$ python3 -q
>>> import numpy as np
>>> from numpy import linalg as LA
>>> np.set_printoptions(suppress=True, linewidth=160)
>>> tidy = lambda a: np.round(a, 2) + 0
>>> J = np.load("arr.npy")
>>> print(J)
[[ 0  3 -3  0]
 [ 0  0  0  0]
 [ 0  0  0  0]
 [-3  0  0  0]]
>>> print(np.einsum("ii->", J))
0
>>> print(np.einsum("ij,ji->", J, J))
0
>>> print(tidy(LA.det(J[::-1])))
0.0
>>> print(tidy(LA.norm(J[2] - J[1])))
0.0
>>> print(tidy(LA.norm(J, axis=1)))
[4.24 0.   0.   3.  ]
>>> print(tidy(LA.norm(J, 1)), tidy(LA.norm(J, np.inf)))
3.0 6.0
>>> print(tidy(LA.norm(J) ** 2 / LA.norm(J, 2) ** 2))
1.5
>>> print(tidy(LA.norm(J[2], 1)), tidy(LA.norm(J[2], np.inf)))
0.0 0.0
>>> print(tidy(LA.norm(J, 2)))
4.24
>>> print(tidy(LA.norm(J, axis=0)))
[3. 3. 3. 0.]
>>> Uu, sig, Vt = LA.svd(J)
>>> vecs = Vt[:(sig > 1e-8).sum()]
>>> rng = np.random.default_rng(8213)
>>> vec = J[2] + 4 * J[3] + rng.integers(2) * np.eye(4)[0]
>>> print(vec)
[-12.   0.   0.   0.]
>>> print(tidy(LA.norm(vec - vecs.T @ vecs @ vec)))
0.0
>>> print(np.allclose(vecs.T @ vecs @ vec, vec))
True
>>> print(LA.matrix_rank(np.vstack([J, vec])))
2
>>> print(tidy(vecs.T @ vecs))
[[ 1.   0.   0.   0. ]
 [ 0.   0.5 -0.5  0. ]
 [ 0.  -0.5  0.5  0. ]
 [ 0.   0.   0.   0. ]]
>>> data = (rng.random((5, 5)) < 0.3) + np.eye(5)
>>> data /= data.sum(axis=1, keepdims=True)
>>> print(tidy(data))
[[0.5  0.   0.5  0.   0.  ]
 [0.   0.33 0.33 0.   0.33]
 [0.   0.   1.   0.   0.  ]
 [0.   0.   0.   1.   0.  ]
 [0.   0.   0.   0.   1.  ]]
>>> vec = np.array([-2, -1, 2, 2, 0])
>>> target = data @ vec
>>> print(tidy(target))
[0.   0.33 2.   2.   0.  ]
>>> print(tidy(LA.solve(data, data[:, 2])))
[0. 0. 1. 0. 0.]
>>> print(tidy(LA.solve(data, target)))
[-2. -1.  2.  2.  0.]
>>> print(tidy(LA.solve(data.T, data[2])))
[0. 0. 1. 0. 0.]
>>> print(tidy(LA.solve(data, target + data[:, 1])))
[-2.  0.  2.  2.  0.]
